$ python -q
>>> import numpy as np
>>> from numpy import linalg as LA
>>> np.set_printoptions(precision=3, suppress=True, linewidth=160, sign=" ")
>>> tidy = lambda a: np.round(a, 3) + 0
>>> rng = np.random.default_rng(66)
>>> W0 = (rng.random((6, 6)) < 0.3) + np.eye(6)
>>> W0 /= W0.sum(axis=1, keepdims=True)
>>> W0
array([[ 0.5 ,  0.  ,  0.5 ,  0.  ,  0.  ,  0.  ],
       [ 0.5 ,  0.5 ,  0.  ,  0.  ,  0.  ,  0.  ],
       [ 0.2 ,  0.  ,  0.4 ,  0.  ,  0.2 ,  0.2 ],
       [ 0.  ,  0.25,  0.25,  0.25,  0.  ,  0.25],
       [ 0.  ,  0.  ,  0.  ,  0.  ,  1.  ,  0.  ],
       [ 0.  ,  0.  ,  0.  ,  0.  ,  0.  ,  1.  ]])
>>> # a transition matrix
>>> labels = rng.permutation(6)
>>> B = W0[:, labels] * rng.choice([-1, 1], 6)
>>> B
array([[ 0.  , -0.  , -0.5 ,  0.  , -0.  ,  0.5 ],
       [ 0.  , -0.  , -0.  ,  0.5 , -0.  ,  0.5 ],
       [ 0.2 , -0.2 , -0.4 ,  0.  , -0.  ,  0.2 ],
       [ 0.  , -0.25, -0.25,  0.25, -0.25,  0.  ],
       [ 1.  , -0.  , -0.  ,  0.  , -0.  ,  0.  ],
       [ 0.  , -1.  , -0.  ,  0.  , -0.  ,  0.  ]])
>>> U, _, vt = LA.svd(W0.T @ B)
>>> labels
array([ 4,  5,  2,  1,  3,  0])
>>> T = np.stack([B, 2 * B, B[::-1]])
>>> LA.matrix_rank(T)
array([ 6,  6,  6])
>>> LA.matrix_rank(T.reshape(3, -1))
np.int64(2)
>>> B = LA.inv(W0)
>>> tidy(LA.cond(W0))
np.float64(18.142)
>>> E = np.loadtxt("a.csv", delimiter=",")
>>> E
array([[ 19.,  13., -10.,  -2., -13.,  12.,  15.,   2.,   4.,   3.,  -1.,   4.,  18.,   0.,   1.,  -4.],
       [ 13.,  11.,  -4.,   4.,  -7.,  10.,  11.,  -2.,   4.,   1.,  -5.,  -2.,  14.,  -4.,   1.,  -2.],
       [-10.,  -4.,  14.,   9.,  15.,  -6.,  -2.,   0.,  -6., -10.,  -6.,  -5.,  -3., -11.,   2.,   1.],
       [ -2.,   4.,   9.,  14.,   7.,   3.,   1.,  -8.,   2.,  -4., -11., -12.,   3., -11.,   1.,   2.],
       [-13.,  -7.,  15.,   7.,  17.,  -9.,  -4.,   2.,  -8., -11.,  -4.,  -3.,  -6., -10.,   2.,   1.],
       [ 12.,  10.,  -6.,   3.,  -9.,  10.,   8.,  -4.,   6.,   4.,  -4.,  -3.,  11.,  -1.,   0.,  -1.],
       [ 15.,  11.,  -2.,   1.,  -4.,   8.,  17.,   6.,  -2.,  -5.,  -3.,   5.,  19.,  -7.,   3.,  -5.],
       [  2.,  -2.,   0.,  -8.,   2.,  -4.,   6.,  12.,  -8.,  -6.,   6.,  12.,   4.,   0.,   2.,  -4.],
       [  4.,   4.,  -6.,   2.,  -8.,   6.,  -2.,  -8.,   8.,   8.,  -2.,  -6.,   0.,   4.,  -2.,   2.],
       [  3.,   1., -10.,  -4., -11.,   4.,  -5.,  -6.,   8.,  11.,   3.,  -2.,  -4.,  10.,  -3.,   2.],
       [ -1.,  -5.,  -6., -11.,  -4.,  -4.,  -3.,   6.,  -2.,   3.,   9.,   9.,  -5.,   9.,  -1.,  -1.],
       [  4.,  -2.,  -5., -12.,  -3.,  -3.,   5.,  12.,  -6.,  -2.,   9.,  14.,   3.,   5.,   1.,  -4.],
       [ 18.,  14.,  -3.,   3.,  -6.,  11.,  19.,   4.,   0.,  -4.,  -5.,   3.,  22.,  -8.,   3.,  -5.],
       [  0.,  -4., -11., -11., -10.,  -1.,  -7.,   0.,   4.,  10.,   9.,   5.,  -8.,  14.,  -3.,   1.],
       [  1.,   1.,   2.,   1.,   2.,   0.,   3.,   2.,  -2.,  -3.,  -1.,   1.,   3.,  -3.,   1.,  -1.],
       [ -4.,  -2.,   1.,   2.,   1.,  -1.,  -5.,  -4.,   2.,   2.,  -1.,  -4.,  -5.,   1.,  -1.,   2.]])
>>> # rank 3
>>> q, V = LA.qr(W0[:, :1])[0], LA.qr(W0[:, 1:])[0]
>>> sv = LA.svd(q.T @ V, compute_uv=False)
>>> tidy(LA.norm(q @ q.T - V @ V.T, 2))
np.float64(1.0)
>>> M = np.loadtxt("test6.csv", delimiter=",")
>>> M
array([[ -6.874,   5.899,   4.283,  -0.507,   2.49 ,  -5.589,   6.31 ,   6.974,  -2.424,  -8.713,  -3.49 ,   0.093,  -1.903,  -4.186, -11.785],
       [ -7.894,  -4.269,   1.62 ,  -5.309,   0.198,   1.202,   7.723,   9.621,   0.406, -11.806,   3.106,   0.194,  -0.508,  -1.309,  -3.501],
       [ -0.278,   3.748,   4.575,   2.69 ,  -2.726,  -7.898,   6.91 ,   6.299,  -0.009,  -5.598,  -4.096,   0.037,  -5.307,  -4.688,  -6.064],
       [ -0.55 ,  -4.116,  -0.673,  -1.973,  -2.762,   1.795,   4.298,   6.498,   0.1  ,  -7.407,   1.716,   0.367,   0.7  ,  -0.2  ,   1.122],
       [ -2.686,   3.283,   0.406,  -0.711,  -0.396,  -1.197,   5.703,   9.807,  -4.197, -12.378,  -2.876,   0.794,   2.675,  -2.473,  -8.478],
       [  1.23 ,   9.599,   1.716,   3.954,  -0.5  ,  -6.009,   3.566,   6.398,  -5.436,  -7.74 ,  -7.609,   0.69 ,   1.199,  -4.133, -11.29 ],
       [  0.213,   4.192,   1.912,   1.999,  -1.173,  -4.28 ,   3.84 ,   4.931,  -2.038,  -5.273,  -3.778,   0.3  ,  -1.02 ,  -2.89 ,  -5.901],
       [ -4.958,  -0.989,   2.098,  -2.388,  -0.051,  -1.287,   5.788,   6.69 ,   0.   ,  -7.918,   0.597,   0.091,  -1.399,  -1.907,  -4.097],
       [ -5.409,   4.176,   6.708,   0.797,  -0.998,  -9.325,  10.192,   9.511,  -0.006,  -9.704,  -3.793,  -0.088,  -6.62 ,  -6.143, -10.317],
       [  0.806,   1.976,  -0.302,   0.72 ,  -1.677,  -0.894,   3.194,   5.987,  -2.667,  -7.214,  -2.403,   0.608,   1.812,  -1.503,  -3.99 ],
       [ -1.889,   4.497,  -1.708,  -0.702,   1.489,   1.397,   1.703,   6.382,  -5.574,  -9.504,  -2.879,   0.906,   5.87 ,  -0.773,  -8.025],
       [ -5.597,  -4.806,   1.934,  -4.044,  -1.34 ,   0.118,   7.607,   8.743,   1.402,  -9.901,   2.792,   0.073,  -1.985,  -1.511,  -1.494],
       [  1.595,  -0.818,   1.424,   1.018,  -4.581,  -3.011,   6.41 ,   8.016,  -0.201,  -7.974,  -1.621,   0.383,  -1.992,  -2.611,  -1.604],
       [ -5.696,  -4.469,   2.357,  -3.596,   0.   ,  -0.274,   5.11 ,   4.193,   2.746,  -4.497,   3.287,  -0.301,  -3.303,  -0.897,  -0.006],
       [ -4.072,  -0.094,  -0.504,  -2.806,   0.473,   1.7  ,   4.309,   7.82 ,  -2.685, -10.406,   0.092,   0.623,   3.1  ,  -0.801,  -5.094],
       [ -4.202,   2.199,   6.187,   0.822,  -1.01 ,  -8.216,   7.817,   5.572,   1.776,  -4.809,  -2.198,  -0.416,  -7.386,  -4.831,  -6.213],
       [ -0.801,   0.   ,   1.601,   0.13 ,  -1.579,  -2.302,   3.995,   4.396,   0.078,  -4.533,  -0.809,   0.101,  -1.798,  -1.822,  -2.101],
       [ -1.901,  -4.309,   4.091,  -0.845,  -4.499,  -4.48 ,   8.884,   7.769,   3.51 ,  -6.782,   1.137,  -0.198,  -6.703,  -3.197,   0.298],
       [ -8.6  ,   4.204,   1.795,  -3.109,   3.579,  -1.119,   5.805,   9.025,  -4.095, -12.493,  -1.799,   0.513,   2.396,  -2.583, -11.919],
       [ -3.824,   3.777,   5.801,   1.202,  -1.719,  -8.496,   9.385,   9.084,  -0.185,  -9.241,  -3.796,  -0.041,  -5.797,  -5.601,  -9.031],
       [ -2.998,   4.978,   3.705,   1.197,   0.172,  -5.923,   5.43 ,   5.698,  -1.602,  -6.339,  -3.815,   0.084,  -2.622,  -3.86 ,  -8.473],
       [ -6.306,   0.109,   3.597,  -2.099,   1.121,  -3.112,   5.711,   5.087,   0.815,  -5.795,   0.305,  -0.181,  -3.284,  -2.52 ,  -5.1  ],
       [ -6.042,  -1.596,   0.33 ,  -3.984,   0.503,   1.577,   6.027,   9.21 ,  -1.819, -11.896,   1.17 ,   0.453,   2.003,  -1.075,  -5.138],
       [  3.211,   9.599,   0.921,   4.725,  -2.19 ,  -5.814,   4.413,   8.505,  -6.298,  -9.992,  -8.398,   1.032,   2.193,  -4.282, -11.236],
       [ -0.316,   3.709,   4.593,   2.707,  -2.691,  -7.898,   6.883,   6.311,   0.018,  -5.611,  -4.096,   0.001,  -5.32 ,  -4.721,  -6.077],
       [ -1.392,  -0.227,  -0.133,  -1.191,  -2.101,   0.003,   5.802,   9.43 ,  -2.401, -11.289,  -0.955,   0.719,   1.776,  -1.69 ,  -4.296],
       [ -2.87 ,  10.687,   5.597,   3.692,   0.681, -10.289,   6.732,   7.063,  -3.578,  -7.8  ,  -7.852,   0.18 ,  -3.511,  -6.282, -14.494],
       [ -3.874,   7.703,   4.785,   1.903,   0.622,  -7.957,   6.9  ,   7.597,  -2.802,  -8.653,  -5.694,   0.183,  -2.885,  -5.272, -12.308],
       [ -6.604,   5.368,   5.391,   0.1  ,   2.634,  -6.943,   5.42 ,   3.985,  -0.484,  -4.466,  -2.97 ,  -0.298,  -4.409,  -4.217,  -9.923],
       [ -3.409,  -1.423,   1.213,  -1.976,  -0.749,  -0.47 ,   5.005,   6.316,  -0.236,  -7.402,   0.602,   0.192,  -0.583,  -1.373,  -2.819],
       [ -4.603,   4.194,   5.077,   0.678,   0.6  ,  -6.996,   6.203,   5.107,  -0.064,  -5.224,  -3.045,  -0.241,  -4.825,  -4.319,  -8.197],
       [ -5.295,   0.696,   0.48 ,  -2.903,   0.157,   0.311,   6.705,  10.685,  -3.223, -13.71 ,  -0.673,   0.668,   2.54 ,  -2.022,  -7.549],
       [  2.015,   1.983,   0.483,   1.516,  -5.02 ,  -2.992,   8.   ,  12.476,  -3.511, -14.007,  -4.001,   1.028,   1.014,  -3.489,  -6.007],
       [ -1.395,   5.823,   2.326,   1.672,  -0.178,  -4.781,   4.582,   6.314,  -3.089,  -7.422,  -4.581,   0.398,  -0.404,  -3.517,  -8.794],
       [ -6.396,   2.425,   5.417,  -0.908,  -0.799,  -6.697,  10.398,  10.98 ,  -0.482, -12.091,  -2.403,   0.091,  -4.595,  -5.202,  -9.698]])
>>> C2 = np.cov(M, rowvar=False)
>>> np.argsort(-M.std(axis=0).round(6), kind="stable")
array([  1,  14,   5,  12,   0,  10,   9,   3,   8,   2,   7,   4,   6,  13,  11])
>>> tidy(np.corrcoef(M[:, 14], M[:, 7])[0, 1])
np.float64(-0.152)
>>> tidy(np.polyfit(M[:, 14], M[:, 7], 1))
array([-0.08 ,  6.861])
>>> tidy(LA.eigvalsh(C2)[::-1])
array([ 55.608,  29.402,  17.731,  10.867,   0.001,   0.001,   0.001,   0.   ,   0.   ,   0.   ,   0.   ,   0.   ,   0.   ,   0.   ,   0.   ])
>>> C2.shape
(15, 15)
>>> np.argwhere(np.triu(np.abs(np.corrcoef(M.T)) > 0.8, 1))
array([[  1,  10],
       [  1,  14],
       [  2,   5],
       [  2,  12],
       [  2,  13],
       [  3,  10],
       [  5,  13],
       [  7,   9],
       [  8,  11],
       [ 11,  12]])
